In [1]: import numpy as np

In [2]: np.set_printoptions(suppress=True, linewidth=160)

In [3]: arr = np.loadtxt("mat.csv", delimiter=",")

In [4]: arr
Out[4]: 
array([[ 12.,  18.,   9.,  18.,  18.,   2.,   8.,  11.],
       [ -4.,   2.,  -7.,   2.,   2., -14.,  -8.,  -5.],
       [  7.,  13.,   4.,  13.,  13.,  -3.,   3.,   6.],
       [ -2.,   4.,  -5.,   4.,   4., -12.,  -6.,  -3.],
       [ -3.,   3.,  -6.,   3.,   3., -13.,  -7.,  -4.],
       [ 11.,  17.,   8.,  17.,  17.,   1.,   7.,  10.],
       [ -3.,   3.,  -6.,   3.,   3., -13.,  -7.,  -4.],
       [  5.,  11.,   2.,  11.,  11.,  -5.,   1.,   4.],
       [ -5.,   1.,  -8.,   1.,   1., -15.,  -9.,  -6.],
       [ -4.,   2.,  -7.,   2.,   2., -14.,  -8.,  -5.]])

In [5]: # null space of dimension 6

In [6]: U, sv, Vt = np.linalg.svd(arr)

In [7]: V = Vt[:(sv > 1e-8).sum()]

In [8]: rng = np.random.default_rng(509)

In [9]: x0 = arr[7] + 4 * arr[0] + rng.integers(2) * np.eye(8)[2]

In [10]: x0
Out[10]: array([53., 83., 39., 83., 83.,  3., 33., 48.])

In [11]: np.linalg.matrix_rank(np.vstack([arr, x0]))
Out[11]: np.int64(3)

In [12]: round(np.linalg.norm(x0 - V.T @ V @ x0), 3)
Out[12]: np.float64(0.915)

In [13]: x0 = np.array([0, -3, 1, -1, 3, -2, -1, -3])

In [14]: np.linalg.norm(arr @ x0) <= np.linalg.norm(arr, 2) * np.linalg.norm(x0) + 1e-9
Out[14]: np.True_

In [15]: arr * x0
Out[15]: 
array([[  0., -54.,   9., -18.,  54.,  -4.,  -8., -33.],
       [ -0.,  -6.,  -7.,  -2.,   6.,  28.,   8.,  15.],
       [  0., -39.,   4., -13.,  39.,   6.,  -3., -18.],
       [ -0., -12.,  -5.,  -4.,  12.,  24.,   6.,   9.],
       [ -0.,  -9.,  -6.,  -3.,   9.,  26.,   7.,  12.],
       [  0., -51.,   8., -17.,  51.,  -2.,  -7., -30.],
       [ -0.,  -9.,  -6.,  -3.,   9.,  26.,   7.,  12.],
       [  0., -33.,   2., -11.,  33.,  10.,  -1., -12.],
       [ -0.,  -3.,  -8.,  -1.,   3.,  30.,   9.,  18.],
       [ -0.,  -6.,  -7.,  -2.,   6.,  28.,   8.,  15.]])

In [16]: np.sign((arr @ x0).round(6))
Out[16]: array([-1.,  1., -1.,  1.,  1., -1.,  1., -1.,  1.,  1.])

In [17]: A2 = arr[0, 0] * arr[1:] - np.outer(arr[1:, 0], arr[0])

In [18]: A2
Out[18]: 
array([[   0.,   96.,  -48.,   96.,   96., -160.,  -64.,  -16.],
       [   0.,   30.,  -15.,   30.,   30.,  -50.,  -20.,   -5.],
       [   0.,   84.,  -42.,   84.,   84., -140.,  -56.,  -14.],
       [   0.,   90.,  -45.,   90.,   90., -150.,  -60.,  -15.],
       [   0.,    6.,   -3.,    6.,    6.,  -10.,   -4.,   -1.],
       [   0.,   90.,  -45.,   90.,   90., -150.,  -60.,  -15.],
       [   0.,   42.,  -21.,   42.,   42.,  -70.,  -28.,   -7.],
       [   0.,  102.,  -51.,  102.,  102., -170.,  -68.,  -17.],
       [   0.,   96.,  -48.,   96.,   96., -160.,  -64.,  -16.]])

In [19]: np.round(arr[:, 0] / arr[0, 0], 3)
Out[19]: array([ 1.   , -0.333,  0.583, -0.167, -0.25 ,  0.917, -0.25 ,  0.417, -0.417, -0.333])

In [20]: np.linalg.matrix_rank(A2, rtol=0.1)
Out[20]: np.int64(1)

In [21]: [round(float(x), 3) for x in np.linalg.svd(A2, compute_uv=False)[:3]]
Out[21]: [596.781, 0.0, 0.0]

In [22]: np.linalg.cond(A2) > 100
Out[22]: np.True_

In [23]: np.round(np.linalg.norm(A2, 2) / np.linalg.norm(A2), 3)
Out[23]: np.float64(1.0)

In [24]: W0 = np.loadtxt("dump.csv", delimiter=",")

In [25]: W0
Out[25]: 
array([[ 0.,  0.,  0., 15.],
       [ 0., 34.,  0.,  0.],
       [ 0., 47.,  0.,  0.],
       [ 0., 34.,  0.,  0.],
       [48.,  0., 26., 44.],
       [20.,  0.,  0., 36.],
       [ 0.,  0.,  0.,  3.],
       [12.,  0.,  4., 12.],
       [10.,  0.,  0., 25.],
       [10., 27., 15.,  0.],
       [28.,  0.,  6., 41.],
       [ 0.,  0.,  0.,  5.],
       [10.,  0.,  5.,  6.],
       [32.,  0., 14., 34.],
       [ 2.,  0.,  0., 20.],
       [ 8.,  5.,  6.,  0.],
       [30.,  0., 25.,  9.],
       [10.,  0.,  5.,  6.],
       [ 0.,  0.,  0., 11.],
       [ 2.,  0.,  0., 20.],
       [18., 22., 21.,  0.],
       [28.,  0., 16., 22.],
       [24., 26., 28.,  0.],
       [12., 18., 14.,  0.]])

In [26]: q, V = np.linalg.qr(W0[:, :3])[0], np.linalg.qr(W0[:, 3:])[0]

In [27]: sv = np.linalg.svd(q.T @ V, compute_uv=False)

In [28]: sv.round(3)
Out[28]: array([0.935])

In [29]: (sv > 0.9).sum()
Out[29]: np.int64(1)

In [30]: Ac = W0 - W0.mean(axis=0)

In [31]: U, sv, Vt = np.linalg.svd(Ac, full_matrices=False)

In [32]: np.round(Vt[0] * np.sign(Vt[0, np.abs(Vt[0]).argmax()]), 3)
Out[32]: array([ 0.521, -0.539,  0.166,  0.641])

In [33]: np.round(sv ** 2 / (sv ** 2).sum(), 3)
Out[33]: array([0.585, 0.291, 0.117, 0.007])

In [34]: np.round(np.abs(Vt[-1]), 3)
Out[34]: array([0.634, 0.012, 0.69 , 0.347])

In [35]: round(float((sv ** 2).sum() ** 2 / (sv ** 4).sum()), 3)
Out[35]: 2.266

In [36]: cent = W0[[14, 9]].astype(float)

In [37]: for _ in range(7):
    ...:     z = np.linalg.norm(W0[:, None] - cent, axis=-1).argmin(axis=1)
    ...:     cent = np.array([W0[z == j].mean(axis=0) for j in range(2)])
    ...: 

In [38]: z
Out[38]: array([0, 1, 1, 1, 0, 0, 0, 0, 0, 1, 0, 0, 0, 0, 0, 0, 0, 0, 0, 0, 1, 0, 1, 1])

In [39]: cent.round(3)
Out[39]: 
array([[14.118,  0.294,  6.294, 18.176],
       [ 9.143, 29.714, 11.143,  0.   ]])

In [40]: np.round(cent[1] - cent[0], 3)
Out[40]: array([ -4.975,  29.42 ,   4.849, -18.176])

In [41]: np.abs(cent[1] - cent[0]).argmax()
Out[41]: np.int64(1)

In [42]: r0 = np.array([0, 2, 2, 1, 1, 2, 1, 0, 1, 2, 1, 0, 0])

In [43]: data = np.array([np.roll(r0, i) for i in range(13)])

In [44]: data
Out[44]: 
array([[0, 2, 2, 1, 1, 2, 1, 0, 1, 2, 1, 0, 0],
       [0, 0, 2, 2, 1, 1, 2, 1, 0, 1, 2, 1, 0],
       [0, 0, 0, 2, 2, 1, 1, 2, 1, 0, 1, 2, 1],
       [1, 0, 0, 0, 2, 2, 1, 1, 2, 1, 0, 1, 2],
       [2, 1, 0, 0, 0, 2, 2, 1, 1, 2, 1, 0, 1],
       [1, 2, 1, 0, 0, 0, 2, 2, 1, 1, 2, 1, 0],
       [0, 1, 2, 1, 0, 0, 0, 2, 2, 1, 1, 2, 1],
       [1, 0, 1, 2, 1, 0, 0, 0, 2, 2, 1, 1, 2],
       [2, 1, 0, 1, 2, 1, 0, 0, 0, 2, 2, 1, 1],
       [1, 2, 1, 0, 1, 2, 1, 0, 0, 0, 2, 2, 1],
       [1, 1, 2, 1, 0, 1, 2, 1, 0, 0, 0, 2, 2],
       [2, 1, 1, 2, 1, 0, 1, 2, 1, 0, 0, 0, 2],
       [2, 2, 1, 1, 2, 1, 0, 1, 2, 1, 0, 0, 0]])

In [45]: z = rng.permutation(13)

In [46]: A2 = data[:, z] * rng.choice([-1, 1], 13)

In [47]: A2
Out[47]: 
array([[-1, -2, -1,  0,  1,  1,  0,  2,  0,  1, -2,  0,  2],
       [-2, -1, -1, -1,  0,  2, -1,  1,  0,  2, -2,  0,  0],
       [-1, -1, -2, -2,  1,  2, -2,  0, -1,  1,  0,  0,  0],
       [ 0, -2, -2, -1,  2,  0, -1,  1, -2,  1,  0,  1,  0],
       [-1, -2,  0, -1,  1,  0,  0,  2, -1,  2,  0,  2,  1],
       [-2,  0,  0, -2,  1,  0, -1,  1,  0,  2, -1,  1,  2],
       [-1,  0,  0, -2,  2,  1, -2,  1, -1,  0, -2,  0,  1],
       [-1,  0, -1,  0,  2,  2, -1,  2, -2,  0, -1,  1,  0],
       [-2, -1, -2,  0,  0,  1, -1,  2, -1,  0,  0,  2,  1],
       [-2, -2, -1,  0,  0,  0, -2,  0, -1,  1, -1,  1,  2],
       [ 0, -1,  0, -1,  0,  1, -2,  0, -2,  2, -2,  1,  1],
       [ 0,  0, -1, -2,  1,  2,  0,  0, -2,  1, -1,  2,  1],
       [ 0, -1, -2, -1,  2,  1,  0,  1,  0,  0, -1,  2,  2]])

In [48]: U, _, Vt = np.linalg.svd(data.T @ A2)

In [49]: z
Out[49]: array([10,  5,  4,  7,  8,  3, 11,  9, 12,  6,  2,  0,  1])

In [50]: gram = data.T @ data

In [51]: np.diag(gram)
Out[51]: array([21, 21, 21, 21, 21, 21, 21, 21, 21, 21, 21, 21, 21])

In [52]: np.trace(gram), (data ** 2).sum()
Out[52]: (np.int64(273), np.int64(273))

In [53]: (data @ data.T).shape
Out[53]: (13, 13)

In [54]: x0 = np.array([-3, 3, -1, 0, 3, -3, -2, -1, -3, -1, 3, 0, -1])

In [55]: target = data @ x0

In [56]: c, lr = np.zeros(13), 1 / np.linalg.norm(data, 2) ** 2

In [57]: for i in range(5):
    ...:     c -= lr * data.T @ (data @ c - target)
    ...:     if i % 1 == 0: print(i, round(np.linalg.norm(data @ c - target), 3))
    ...: 
0 19.93
1 18.553
2 17.302
3 16.164
4 15.125

In [58]: c.round(3)
Out[58]: array([-0.86 ,  0.001, -0.295, -0.189,  0.017, -0.674, -0.915, -0.796, -1.1  , -0.565,  0.633, -0.009, -1.248])

In [59]: J = np.load("w.npy")

In [60]: J
Out[60]: 
array([[ 1.,  2.,  3., -2., -1., -3.,  1.,  3., -1., -3.,  0.,  0.],
       [ 1., -3.,  0., -1., -3.,  2., -1.,  3., -3., -3.,  0.,  0.],
       [ 3.,  2.,  0., -3.,  2.,  2.,  2., -3., -2., -3.,  0.,  0.],
       [-2.,  2., -2.,  0., -1., -2.,  2.,  1.,  0., -1.,  0.,  0.],
       [-2., -1.,  0.,  0., -3.,  2.,  0.,  1., -2., -1.,  0.,  0.],
       [ 1., -3.,  2., -1., -3., -2.,  0.,  3.,  2., -2.,  0.,  0.],
       [ 3.,  3., -1., -1.,  3., -1.,  3.,  2., -2.,  3.,  0.,  0.],
       [ 3., -2.,  0.,  1., -3., -1.,  3.,  3.,  2.,  2.,  0.,  0.],
       [ 1., -3.,  1., -2.,  3., -3., -1., -1., -1.,  0.,  0.,  0.],
       [ 2., -3., -1., -2.,  1.,  3.,  1., -2., -2., -2.,  0.,  0.],
       [ 0.,  0.,  0.,  0.,  0.,  0.,  0.,  0.,  0.,  0.,  8.,  2.],
       [ 0.,  0.,  0.,  0.,  0.,  0.,  0.,  0.,  0.,  0.,  5.,  8.]])

In [61]: A2 = J + rng.integers(-2, 3, (12, 9)) @ rng.integers(-2, 3, (9, 12))

In [62]: A2
Out[62]: 
array([[ -1.,   4.,   5.,  -8.,   4., -11., -13.,   6.,  -8.,  -5.,   6.,  16.],
       [  4.,   5.,  -5.,  11.,  -6.,   1.,  -7.,   3., -15.,   4.,   2.,  -1.],
       [ -3.,   6.,  -2.,  -1.,   8.,   7.,   7.,   3.,   0.,   2.,  -4.,  -4.],
       [ -5.,   0., -14.,   6., -11.,   5.,   4.,  -7.,  -7.,  -6.,   4.,  -6.],
       [  0.,  -1.,   0.,  -4.,  -3.,  -1.,  -6.,  -5.,   8.,   1., -16.,   6.],
       [ -1.,  -8.,   3.,  -5.,   1.,   5.,   7.,  12.,   7.,  -3.,   4.,  -2.],
       [  8.,   6.,  -3.,   5.,   2.,  -3.,  -3.,   0.,  -6.,  11.,  -3.,   1.],
       [ -3.,   1.,  -9.,   7.,   0.,   1.,   1.,   2.,  -3.,  -2.,   7.,   4.],
       [  1.,   0.,  -3.,   8.,   3.,   0.,  -1.,   2.,   3.,  -7.,   1.,  11.],
       [  2.,  -5.,   6.,  -6.,   7.,   2.,   9.,   0.,   9.,  -3.,  -3.,  -3.],
       [  8.,   0.,   0.,  -2.,  -2.,   1.,  -8.,   6.,  -4.,  11.,   4.,   0.],
       [ -5.,  -2.,  -5.,  -6.,   5.,  -2.,  -8.,  -4.,  10., -10.,   0.,  25.]])

In [63]: np.abs(A2 - J).sum(axis=1)
Out[63]: array([73., 60., 51., 72., 55., 51., 43., 52., 46., 48., 48., 79.])
